% ipython --no-banner

In [1]: import numpy as np

In [2]: import numpy.linalg as la

In [3]: np.set_printoptions(precision=1, suppress=True, linewidth=140)

In [4]: def rnd(a):
   ...:     return np.round(a, 1) + 0
   ...: 

In [5]: feats = np.array([[0, 0, 0, 0], [1, 2, 0, 0], [2, 1, 2, 0], [2, 1, 0, 0]])

In [6]: Uu, sig, vt = la.svd(feats)

In [7]: evecs = vt[:(sig > 1e-8).sum()]

In [8]: rng = np.random.default_rng(418)

In [9]: vec = feats[3] + 5 * feats[1] + rng.integers(2) * np.eye(4)[1]

In [10]: print(vec)
[ 7. 12.  0.  0.]

In [11]: print(rnd(evecs.T @ evecs))
[[1. 0. 0. 0.]
 [0. 1. 0. 0.]
 [0. 0. 1. 0.]
 [0. 0. 0. 0.]]

In [12]: print(rnd(la.norm(vec - evecs.T @ evecs @ vec)))
0.0

In [13]: print(np.allclose(evecs.T @ evecs @ vec, vec))
True

In [14]: F = np.load("block12.npy")

In [15]: print(F)
[[-12 -12   7]
 [  6   6  -2]
 [ -6  -6   8]
 [-14 -14  10]
 [-10 -10   9]]

In [16]: print(rnd(F @ la.pinv(F) @ F))
[[-12. -12.   7.]
 [  6.   6.  -2.]
 [ -6.  -6.   8.]
 [-14. -14.  10.]
 [-10. -10.   9.]]

In [17]: A = np.loadtxt("data.csv", delimiter=",")

In [18]: print(A)
[[  0.2   0.    0.2 -18.   -1.2]
 [  0.6   0.3   0.5   8.   -0.6]
 [ -0.5  -0.2   0.6  -6.   -1.7]]

In [19]: Uu, sig, vt = la.svd(A)

In [20]: print(np.argmax(sig[:-1] / (sig[1:] + 1e-6)) + 1)
1

In [21]: A2 = Uu[:, :1] @ np.diag(sig[:1]) @ vt[:1]

In [22]: print(rnd(la.norm(A - A2, 2)), rnd(sig[1]))
1.9 1.9

In [23]: print(la.matrix_rank(A, rtol=0.05))
2

In [24]: print(la.matrix_rank(A2))
1

In [25]: def softmax(z):
    ...:     e = np.exp(z - z.max(axis=-1, keepdims=True))
    ...:     return e / e.sum(axis=-1, keepdims=True)
    ...: 

In [26]: print(rnd(softmax(A).sum(axis=1)))
[1. 1. 1.]

In [27]: print(rnd(softmax(10 * A[0])))
[0.5 0.1 0.5 0.  0. ]

In [28]: print(rnd(softmax(A[0])))
[0.3 0.3 0.3 0.  0.1]

In [29]: print(rnd(softmax(A[0] + -2)))
[0.3 0.3 0.3 0.  0.1]

In [30]: att = A @ A.T / np.sqrt(5)

In [31]: print(rnd(softmax(att)))
[[1. 0. 0.]
 [0. 1. 0.]
 [1. 0. 0.]]

In [32]: print(softmax(att).round(6).argmax(axis=1))
[0 1 0]

In [33]: J = np.load("sample11.npy")

In [34]: print(J)
[[4. 0. 0.]
 [0. 4. 0.]
 [0. 0. 4.]]

In [35]: # symmetric, so the eigenvalues are real

In [36]: print(np.allclose(J @ J.T, J.T @ J))
True

In [37]: print(np.fft.fft(J[0]))
[4.+0.j 4.+0.j 4.+0.j]

In [38]: print(rnd(np.sort(np.abs(la.eigvals(J)))))
[4. 4. 4.]

In [39]: m1 = np.load("layer17.npy")

In [40]: print(m1)
[[ 1.3 -1.   0. ]
 [-2.   0.3 -1. ]
 [ 1.  -1.   0.3]]

In [41]: A2 = la.inv(m1)

In [42]: print((np.abs(A2) > 1e-9).astype(int))
[[1 1 1]
 [1 1 1]
 [1 1 1]]

In [43]: print(rnd(la.cond(m1)))
11.2

In [44]: print(rnd(la.det(m1) * A2))
[[-0.9  0.3  1. ]
 [-0.4  0.4  1.3]
 [ 1.7  0.3 -1.6]]

In [45]: W0 = np.loadtxt("out7.csv", delimiter=",")

In [46]: print(W0)
[[ 0.2  0.  -0.1]
 [ 0.1  0.1  0. ]
 [ 7.1 -4.1 -4.2]
 [ 3.  -1.9 -2. ]
 [ 1.8 -1.1 -1.3]
 [ 8.9 -5.3 -5.2]
 [ 2.1 -1.  -1.2]
 [ 5.1 -2.9 -3. ]
 [ 0.  -0.1 -0.1]
 [ 7.  -4.2 -4.1]
 [ 0.2  0.1  0. ]
 [ 2.  -1.5 -1.3]
 [ 5.  -3.  -3.1]
 [ 7.1 -4.1 -4.4]
 [ 2.  -1.1 -1.3]
 [ 0.1  0.2 -0.1]
 [-0.2  0.   0.1]
 [ 5.  -3.  -3.1]
 [ 4.2 -2.3 -2.6]
 [ 0.1  0.   0. ]
 [ 3.9 -2.6 -2.2]
 [ 3.3 -1.8 -1.8]
 [ 9.1 -5.3 -5.4]
 [ 6.1 -3.6 -3.6]
 [ 6.9 -4.2 -4.2]
 [ 8.9 -5.5 -5.6]
 [ 2.8 -1.9 -1.6]
 [ 1.2 -0.6 -0.7]
 [ 0.8 -0.5 -0.6]]

In [47]: # row 17 repeats row 12

In [48]: T = np.stack([J, -1 * J, J[::-1]])

In [49]: print(T.sum(axis=0))
[[0. 0. 4.]
 [0. 4. 0.]
 [4. 0. 0.]]

In [50]: print(la.matrix_rank(T.reshape(3, -1)))
2

In [51]: print(T.shape)
(3, 3, 3)

In [52]: print(rnd(la.det(T)))
[ 64. -64. -64.]

In [53]: print(la.matrix_rank(T))
[3 3 3]

In [54]: Uu, sig, vt = la.svd(W0, full_matrices=False)

In [55]: print(Uu.shape, sig.shape, vt.shape)
(29, 3) (3,) (3, 3)

In [56]: print(rnd(vt @ vt.T))
[[1. 0. 0.]
 [0. 1. 0.]
 [0. 0. 1.]]

In [57]: print(rnd(sig / sig[0]))
[1. 0. 0.]

In [58]: print((sig > 1e-8).sum())
3

In [59]: print(rnd(np.abs(vt[0])))
[0.8 0.5 0.5]

In [60]: print(rnd(Uu.T @ Uu))
[[1. 0. 0.]
 [0. 1. 0.]
 [0. 0. 1.]]

In [61]: D = la.norm(W0[:, None] - W0[None], axis=-1)

In [62]: print((D + 1e9 * np.eye(29)).round(6).argmin(axis=1))
[10 10  9 21 14 22 14 12 19 24  1 14 17  2  6  1  8 12 20  1 18  3  5 24  9 22  3 28 27]

In [63]: print(np.flatnonzero(D[27] < D.mean() / 2))
[ 0  1  4  6  8 10 11 14 15 16 19 27 28]

In [64]: print(rnd(la.norm(W0, axis=1)))
[ 0.2  0.1  9.2  4.1  2.5 11.6  2.6  6.6  0.1  9.1  0.2  2.8  6.6  9.3  2.6  0.2  0.2  6.6  5.4  0.1  5.2  4.2 11.8  7.9  9.1 11.9  3.7
  1.5  1.1]

In [65]: print(rnd(la.norm(W0 - W0.mean(axis=0), axis=1)))
[4.5 4.7 4.5 0.6 2.2 6.9 2.1 1.9 4.6 4.5 4.6 1.9 1.9 4.6 2.1 4.7 4.9 1.9 0.8 4.6 0.6 0.6 7.2 3.3 4.4 7.2 1.  3.2 3.6]

In [66]: print(la.matrix_rank(D ** 2))
5

In [67]: print(rnd(D[27]))
[ 1.3  1.5  7.7  2.6  1.  10.1  1.1  5.1  1.4  7.6  1.4  1.3  5.1  7.8  1.1  1.5  1.7  5.1  3.9  1.4  3.7  2.7 10.3  6.4  7.6 10.4  2.2
  0.   0.4]

In [68]: print(np.unravel_index(D.round(6).argmax(), D.shape))
(np.int64(16), np.int64(25))

In [69]: cen = (W0 - W0.mean(axis=0)) / W0.std(axis=0)

In [70]: print(rnd(cen.std(axis=0)))
[1. 1. 1.]

In [71]: coef = la.lstsq(np.delete(cen, 0, axis=1), cen[:, 0])[0]

In [72]: print(rnd(1 - np.var(cen[:, 0] - np.delete(cen, 0, axis=1) @ coef)))
1.0

In [73]: print(np.abs(coef).argmax())
1

In [74]: print(rnd(coef))
[-0.3 -0.7]

In [75]: M = np.load("test16.npy")

In [76]: print(M)
[[2 0 2 1]
 [1 2 0 2]
 [2 1 2 0]
 [0 2 1 2]]

In [77]: r0 = np.array([-3, 2, -3, 3])

In [78]: A2 = M + np.outer(r0, np.eye(4)[3])

In [79]: print(rnd(la.det(A2) / la.det(M)), rnd(1 + la.solve(M, r0)[3]))
1.9 1.9

In [80]: print(A2)
[[ 2.  0.  2. -2.]
 [ 1.  2.  0.  4.]
 [ 2.  1.  2. -3.]
 [ 0.  2.  1.  5.]]

In [81]: A2 = M / la.norm(M, axis=1, keepdims=True)

In [82]: G = A2 @ A2.T

In [83]: print(rnd(G[3]))
[0.4 0.9 0.4 1. ]

In [84]: print(rnd(G))
[[1.  0.4 0.9 0.4]
 [0.4 1.  0.4 0.9]
 [0.9 0.4 1.  0.4]
 [0.4 0.9 0.4 1. ]]

In [85]: print((G - 2 * np.eye(4)).round(6).argmax(axis=1))
[2 3 0 1]

In [86]: print(rnd(la.norm(A2, axis=1)))
[1. 1. 1. 1.]

In [87]: print(np.argwhere(np.triu(np.abs(G) > 0.95, 1)))
[]

In [88]: print(rnd(np.degrees(np.arccos(np.clip(G[3, 1], -1, 1)))))
27.3

In [89]: T = np.stack([m1, -2 * m1, m1[::-1]])

In [90]: print((T @ m1.T).shape)
(3, 3, 3)

In [91]: lab = rng.permutation(4)

In [92]: print(lab)
[1 0 2 3]

In [93]: A2 = M[lab][:, lab]

In [94]: print(np.trace(A2))
8

In [95]: print(np.fft.fft(M[0]))
[5.+0.j 0.+1.j 3.+0.j 0.-1.j]

In [96]: print(M @ np.ones(4))
[5. 5. 5. 5.]

In [97]: K = np.array([[1, -1, 0, -1, 2],
    ...:     [2, 1, -1, 0, -1],
    ...:     [-1, 2, 1, -1, 0],
    ...:     [0, -1, 2, 1, -1],
    ...:     [-1, 0, -1, 2, 1]])

In [98]: print(rnd(la.eigvals(K)))
[-0.1+2.7j -0.1-2.7j  2.1+2.3j  2.1-2.3j  1. +0.j ]

In [99]: print(rnd(la.det(K.T)))
71.0

In [100]: print(rnd(la.det(2 * K)), rnd(la.det(K)))
2272.0 71.0

In [101]: print(np.kron(np.eye(2, dtype=int), K))
[[ 1 -1  0 -1  2  0  0  0  0  0]
 [ 2  1 -1  0 -1  0  0  0  0  0]
 [-1  2  1 -1  0  0  0  0  0  0]
 [ 0 -1  2  1 -1  0  0  0  0  0]
 [-1  0 -1  2  1  0  0  0  0  0]
 [ 0  0  0  0  0  1 -1  0 -1  2]
 [ 0  0  0  0  0  2  1 -1  0 -1]
 [ 0  0  0  0  0 -1  2  1 -1  0]
 [ 0  0  0  0  0  0 -1  2  1 -1]
 [ 0  0  0  0  0 -1  0 -1  2  1]]
